In [1]: import numpy as np

In [2]: np.set_printoptions(suppress=True, linewidth=160)

In [3]: def tidy(a):
   ...:     return np.round(a, 3) + 0
   ...: 

In [4]: F = np.array([[0, 2, 0, 2], [0, 0, 3, -1], [0, 0, -2, 3], [0, 0, 0, 1]])

In [5]: # triangular: eigenvalues sit on the diagonal

In [6]: print(tidy(np.sort(np.linalg.eigvals(F))))
[-2.  0.  0.  1.]

In [7]: print(F @ F)
[[ 0  0  6  0]
 [ 0  0 -6  8]
 [ 0  0  4 -3]
 [ 0  0  0  1]]

In [8]: print((F - F.T) / 2)
[[ 0.   1.   0.   1. ]
 [-1.   0.   1.5 -0.5]
 [ 0.  -1.5  0.   1.5]
 [-1.   0.5 -1.5  0. ]]

In [9]: assert F == F.T
Traceback (most recent call last):
  Cell In[9], line 1
    assert F == F.T
ValueError: The truth value of an array with more than one element is ambiguous. Use a.any() or a.all()


In [10]: print(tidy(np.abs(np.linalg.eigvals(F)).max()))
2.0

In [11]: print(np.trace(F))
-1

In [12]: print(np.linalg.matrix_power(F, 4))
[[  0   0  24 -18]
 [  0   0 -24  26]
 [  0   0  16 -15]
 [  0   0   0   1]]

In [13]: def softmax(z):
    ...:     e = np.exp(z - z.max(axis=-1, keepdims=True))
    ...:     return e / e.sum(axis=-1, keepdims=True)
    ...: 

In [14]: print(tidy(softmax(F[3])))
[0.175 0.175 0.175 0.475]

In [15]: print(tidy(softmax(10 * F[3])))
[0. 0. 0. 1.]

In [16]: scores = F @ F.T / np.sqrt(4)

In [17]: print(tidy(softmax(scores)[3] @ F))
[ 0.     0.575 -0.756  2.107]

In [18]: print(tidy(softmax(scores + np.triu(np.full(scores.shape, -np.inf), 1))))
[[1.    0.    0.    0.   ]
 [0.002 0.998 0.    0.   ]
 [0.029 0.    0.971 0.   ]
 [0.287 0.064 0.474 0.174]]

In [19]: print(tidy(softmax(scores)))
[[0.702 0.005 0.258 0.035]
 [0.002 0.993 0.    0.004]
 [0.029 0.    0.964 0.006]
 [0.287 0.064 0.474 0.174]]

In [20]: f = np.array([2, 2])

In [21]: print(np.convolve(F[0], f))
[0 4 4 4 4]

In [22]: print(np.correlate(F[0], F[1], "full"))
[ 0 -2  6 -2  6  0  0]

In [23]: print(np.array([np.convolve(row, f, "same") for row in F]))
[[ 0  4  4  4]
 [ 0  0  6  4]
 [ 0  0 -4  2]
 [ 0  0  0  2]]

In [24]: mat = np.load("x.npy")

In [25]: print(mat)
[[0 0 2 2 1]
 [0 0 0 1 1]
 [0 0 0 2 2]
 [0 0 0 0 2]
 [0 0 0 0 0]]

In [26]: # triangular

In [27]: vec = np.array([1, 2, 1, 2, -1])

In [28]: a = np.maximum(mat @ vec, 0)

In [29]: print(np.flatnonzero(a > 1e-9))
[0 1 2]

In [30]: print(np.maximum(mat @ (3 * vec), 0))
[15  3  6  0  0]

In [31]: print(mat * (a > 1e-9)[:, None])
[[0 0 2 2 1]
 [0 0 0 1 1]
 [0 0 0 2 2]
 [0 0 0 0 0]
 [0 0 0 0 0]]

In [32]: print(np.maximum(mat @ vec, 0) - np.maximum(-mat @ vec, 0))
[ 5  1  2 -2  0]

In [33]: print(tidy(np.tanh(mat @ vec)))
[ 1.     0.762  0.964 -0.964  0.   ]

In [34]: print(a)
[5 1 2 0 0]

In [35]: K = np.array([[0, 0, 0, 1], [0, 0, 1, 0], [1, 0, 0, 0], [0, 1, 0, 0]])

In [36]: print(softmax(K).sum(axis=1))
[1. 1. 1. 1.]

In [37]: print(tidy(softmax(K[2] + 3)))
[0.475 0.175 0.175 0.175]

In [38]: scores = K @ K.T / np.sqrt(4)

In [39]: print(tidy(softmax(scores)))
[[0.355 0.215 0.215 0.215]
 [0.215 0.355 0.215 0.215]
 [0.215 0.215 0.355 0.215]
 [0.215 0.215 0.215 0.355]]

In [40]: print(tidy(np.linalg.pinv(K)))
[[0. 0. 1. 0.]
 [0. 0. 0. 1.]
 [0. 1. 0. 0.]
 [1. 0. 0. 0.]]

In [41]: print(K[:, 1] @ K[:, 0])
0

In [42]: print(K.T @ K)
[[1 0 0 0]
 [0 1 0 0]
 [0 0 1 0]
 [0 0 0 1]]

In [43]: A2 = np.linalg.inv(K)

In [44]: print(tidy(np.linalg.slogdet(K)[0]))
-1.0

In [45]: print(tidy(np.linalg.inv(A2)))
[[0. 0. 0. 1.]
 [0. 0. 1. 0.]
 [1. 0. 0. 0.]
 [0. 1. 0. 0.]]

In [46]: print(tidy(np.linalg.det(K) * A2))
[[ 0.  0. -1.  0.]
 [ 0.  0.  0. -1.]
 [ 0. -1.  0.  0.]
 [-1.  0.  0.  0.]]

In [47]: print((np.abs(A2) > 1e-9).astype(int))
[[0 0 1 0]
 [0 0 0 1]
 [0 1 0 0]
 [1 0 0 0]]

In [48]: print(tidy(np.linalg.cond(K)))
1.0

In [49]: rng = np.random.default_rng(16)

In [50]: A2 = K + rng.integers(-2, 3, (4, 1)) @ rng.integers(-2, 3, (1, 4))

In [51]: print(A2)
[[ 0  0  0  1]
 [ 0  0  1  0]
 [ 3 -4  0 -2]
 [ 0  1  0  0]]

In [52]: print(np.abs(A2 - K).sum(axis=1))
[0 0 8 0]

In [53]: print(K @ np.ones(4))
[1. 1. 1. 1.]

In [54]: print(tidy(np.sort(np.abs(np.linalg.eigvals(K)))[::-1]))
[1. 1. 1. 1.]

In [55]: pr = np.eye(4)[3]

In [56]: for _ in range(5):
    ...:     pr = pr @ K
    ...:     print(pr.round(3))
    ...: 
[0. 1. 0. 0.]
[0. 0. 1. 0.]
[1. 0. 0. 0.]
[0. 0. 0. 1.]
[0. 1. 0. 0.]

In [57]: M = np.loadtxt("mat.csv", delimiter=",")

In [58]: print(M)
[[-3.  1.  0.  0.]
 [ 0. -3.  1.  0.]
 [ 0.  0. -3.  1.]
 [ 0.  0.  0. -3.]]

In [59]: print(np.allclose(M, M.T))
False

In [60]: print(tidy(np.linalg.matrix_power(M, 3)))
[[-27.  27.  -9.   1.]
 [  0. -27.  27.  -9.]
 [  0.   0. -27.  27.]
 [  0.   0.   0. -27.]]

In [61]: print(tidy(np.sort(np.abs(np.linalg.eigvals(M)))))
[3. 3. 3. 3.]

In [62]: print(np.trace(M))
-12.0

In [63]: print(tidy(np.linalg.det(M)))
81.0

In [64]: print((M - M.T) / 2)
[[ 0.   0.5  0.   0. ]
 [-0.5  0.   0.5  0. ]
 [ 0.  -0.5  0.   0.5]
 [ 0.   0.  -0.5  0. ]]

In [65]: q = M.astype(float).copy()

In [66]: for j in range(4):
    ...:     q[:, j] -= q[:, :j] @ (q[:, :j].T @ q[:, j])
    ...:     q[:, j] /= np.linalg.norm(q[:, j])
    ...: 

In [67]: print(q)
[[-1.  0.  0.  0.]
 [ 0. -1.  0.  0.]
 [ 0.  0. -1.  0.]
 [ 0.  0.  0. -1.]]

In [68]: print(q.T @ q)
[[1. 0. 0. 0.]
 [0. 1. 0. 0.]
 [0. 0. 1. 0.]
 [0. 0. 0. 1.]]

In [69]: f, r1 = M[2], M[3]

In [70]: print(f @ f)
10.0

In [71]: pr = (f @ r1) / (f @ f) * f

In [72]: print(tidy((r1 - pr) @ f))
0.0

In [73]: print(tidy(r1 - pr))
[ 0.   0.  -0.9 -2.7]

In [74]: print(tidy(np.linalg.norm(f + r1) ** 2 + np.linalg.norm(f - r1) ** 2))
38.0

In [75]: vec = np.array([-1, 2, 3, 2])

In [76]: target = M @ vec

In [77]: print(target)
[ 5. -3. -7. -6.]

In [78]: print(tidy(np.linalg.solve(M.T, M[3])))
[0. 0. 0. 1.]

In [79]: print(tidy(np.linalg.solve(M, target + M[:, 2])))
[-1.  2.  4.  2.]

In [80]: print(tidy(np.linalg.solve(M, 4 * target)))
[-4.  8. 12.  8.]

In [81]: print(tidy(np.linalg.solve(M, M[:, 3])))
[0. 0. 0. 1.]

In [82]: q, Rm = np.linalg.qr(M)

In [83]: print(q @ Rm)
[[-3.  1.  0.  0.]
 [ 0. -3.  1.  0.]
 [ 0.  0. -3.  1.]
 [ 0.  0.  0. -3.]]

In [84]: print(np.allclose(Rm.T @ Rm, M.T @ M))
True

In [85]: print(Rm)
[[-3.  1.  0.  0.]
 [ 0. -3.  1.  0.]
 [ 0.  0. -3.  1.]
 [ 0.  0.  0. -3.]]

In [86]: print(abs(Rm[0, 0]), tidy(np.linalg.norm(M[:, 0])))
3.0 3.0

In [87]: print(q.shape, Rm.shape)
(4, 4) (4, 4)

In [88]: print(np.abs(np.diag(Rm)))
[3. 3. 3. 3.]

In [89]: A = np.loadtxt("arr.csv", delimiter=",")

In [90]: print(tidy(A))
[[ 0.581 -0.698 -0.419]
 [-0.698 -0.163 -0.698]
 [-0.419 -0.698  0.581]]

In [91]: # symmetric

In [92]: print(tidy(np.linalg.norm(A, axis=0)))
[1. 1. 1.]

In [93]: print(tidy(np.linalg.svd(A, compute_uv=False)))
[1. 1. 1.]

In [94]: print(tidy(A @ A.T))
[[1. 0. 0.]
 [0. 1. 0.]
 [0. 0. 1.]]

In [95]: print(tidy(A.T @ A))
[[1. 0. 0.]
 [0. 1. 0.]
 [0. 0. 1.]]

In [96]: print(tidy(np.linalg.pinv(A)))
[[ 0.581 -0.698 -0.419]
 [-0.698 -0.163 -0.698]
 [-0.419 -0.698  0.581]]

In [97]: print(tidy(A @ A))
[[1. 0. 0.]
 [0. 1. 0.]
 [0. 0. 1.]]

In [98]: print(tidy(np.linalg.det(A)))
-1.0

In [99]: assert A == A.T
Traceback (most recent call last):
  Cell In[99], line 1
    assert A == A.T
ValueError: The truth value of an array with more than one element is ambiguous. Use a.any() or a.all()


In [100]: print(np.allclose(A, A.T))
True

In [101]: print(tidy(np.abs(np.linalg.eigvals(A)).max()))
1.0

In [102]: print(tidy((A + A.T) / 2))
[[ 0.581 -0.698 -0.419]
 [-0.698 -0.163 -0.698]
 [-0.419 -0.698  0.581]]

In [103]: f, r1 = A[2], A[0]

In [104]: print(tidy(f @ r1))
0.0

In [105]: print(f @ f)
1.0

In [106]: pr = (f @ r1) / (f @ f) * f

In [107]: print(tidy(pr))
[0. 0. 0.]

In [108]: print(tidy((r1 - pr) @ f))
0.0

In [109]: vec = np.array([-3, -3, -3])

In [110]: target = A @ vec

In [111]: print(tidy(target))
[1.605 4.674 1.605]

In [112]: print(tidy(np.linalg.solve(A, target)))
[-3. -3. -3.]

In [113]: X = np.loadtxt("out5.csv", delimiter=",")

In [114]: print(X)
[[2. 3. 1.]
 [0. 0. 1.]
 [0. 3. 0.]]

In [115]: t = np.radians(36)

In [116]: Rm = np.eye(3)

In [117]: Rm[2, 2] = Rm[0, 0] = np.cos(t)

In [118]: Rm[2, 0], Rm[0, 2] = -np.sin(t), np.sin(t)

In [119]: print(tidy(Rm))
[[ 0.809  0.     0.588]
 [ 0.     1.     0.   ]
 [-0.588  0.     0.809]]

In [120]: A2 = X @ Rm.T

In [121]: print(np.allclose(np.linalg.norm(X, axis=1), np.linalg.norm(A2, axis=1)))
True

In [122]: print(tidy(np.linalg.det(Rm)), tidy(np.trace(Rm)))
1.0 2.618

In [123]: print(tidy(np.linalg.eigvals(K)))
[-1.+0.j  0.+1.j  0.-1.j  1.+0.j]

In [124]: print(tidy(np.linalg.det(K[::-1])))
-1.0

In [125]: print(tidy(np.poly(K)))
[ 1.  0.  0.  0. -1.]

In [126]: print(np.einsum("ij,ji->", K, K))
0

In [127]: print(np.einsum("ii->", K))
0

In [128]: print(tidy(np.linalg.eigvals(K).sum().real))
0.0

In [129]: print(tidy(np.linalg.det(2 * K)), tidy(np.linalg.det(K)))
-16.0 -1.0

In [130]: print((X + X.T) / 2)
[[2.  1.5 0.5]
 [1.5 0.  2. ]
 [0.5 2.  0. ]]

In [131]: assert X == X.T
Traceback (most recent call last):
  Cell In[131], line 1
    assert X == X.T
ValueError: The truth value of an array with more than one element is ambiguous. Use a.any() or a.all()


In [132]: vals, evecs = np.linalg.eig(A)

In [133]: print(tidy(vals))
[ 1. -1.  1.]

In [134]: print(tidy(np.prod(vals)))
-1.0

In [135]: f = np.array([5, -1, 4])

In [136]: A2 = X + np.outer(f, np.eye(3)[0])

In [137]: print(tidy(np.linalg.det(A2) / np.linalg.det(X)), tidy(1 + np.linalg.solve(X, f)[0]))
2.0 2.0

In [138]: print(A2)
[[ 7.  3.  1.]
 [-1.  0.  1.]
 [ 4.  3.  0.]]

In [139]: m1 = np.load("w.npy")

In [140]: print(m1)
[[ 1  0  0]
 [-1  1  2]
 [ 0  2  2]
 [-1  4  3]
 [-3  2  4]
 [-3  3  2]
 [-5  4  0]
 [-3  6 -2]
 [-4  5 -2]
 [-2  5  0]
 [-4  3  0]
 [-6  3  2]
 [-6  4  4]
 [-8  3  2]
 [-7  1  0]
 [-7  0  1]
 [-9 -1 -1]
 [-8 -1 -3]
 [-6 -3 -3]
 [-6 -3 -1]
 [-6 -1  0]
 [-5 -2 -1]
 [-5 -4  0]]

In [141]: print(tidy(np.linalg.norm(K[1] - K[2])))
1.414

In [142]: print(tidy(np.linalg.norm(K, "nuc")))
4.0

In [143]: print(tidy(np.linalg.norm(K[1], 1)), tidy(np.linalg.norm(K[1], np.inf)))
1.0 1.0

In [144]: print(np.linalg.norm(K, axis=1).argmax())
0

In [145]: basis = m1[[22, 2]].astype(float)

In [146]: for _ in range(7):
     ...:     z = np.linalg.norm(m1[:, None] - basis, axis=-1).argmin(axis=1)
     ...:     basis = np.array([m1[z == j].mean(axis=0) for j in range(2)])
     ...: 

In [147]: print(z)
[1 1 1 1 1 1 1 1 1 1 1 1 1 0 0 0 0 0 0 0 0 0 0]

In [148]: print(tidy(basis))
[[-6.7   -1.1   -0.6  ]
 [-2.846  3.231  1.154]]

In [149]: f, r1 = basis[1], basis[0]

In [150]: print(tidy(f @ f))
19.87

In [151]: pr = (f @ r1) / (f @ f) * f

In [152]: print(tidy((r1 - pr) @ f))
0.0

In [153]: print(tidy(r1 - pr))
[-4.577 -3.51  -1.461]

In [154]: E = np.loadtxt("sample4.csv", delimiter=",")

In [155]: print(E)
[[ 3. -4.  0.  0.  0.  0.]
 [-2. -2.  0.  0.  0.  0.]
 [ 5.  0.  0.  0.  0.  0.]
 [ 0.  0.  3. -4.  0.  0.]
 [ 0.  0. -2. -2.  0.  0.]
 [ 0.  0.  5.  0.  0.  0.]
 [ 0.  0.  0.  0.  3. -4.]
 [ 0.  0.  0.  0. -2. -2.]
 [ 0.  0.  0.  0.  5.  0.]]

In [156]: print(np.einsum("ij,ji->", M, M))
36.0

In [157]: print(tidy(np.linalg.det(M.T)))
81.0

In [158]: print(np.einsum("ii->", M))
-12.0
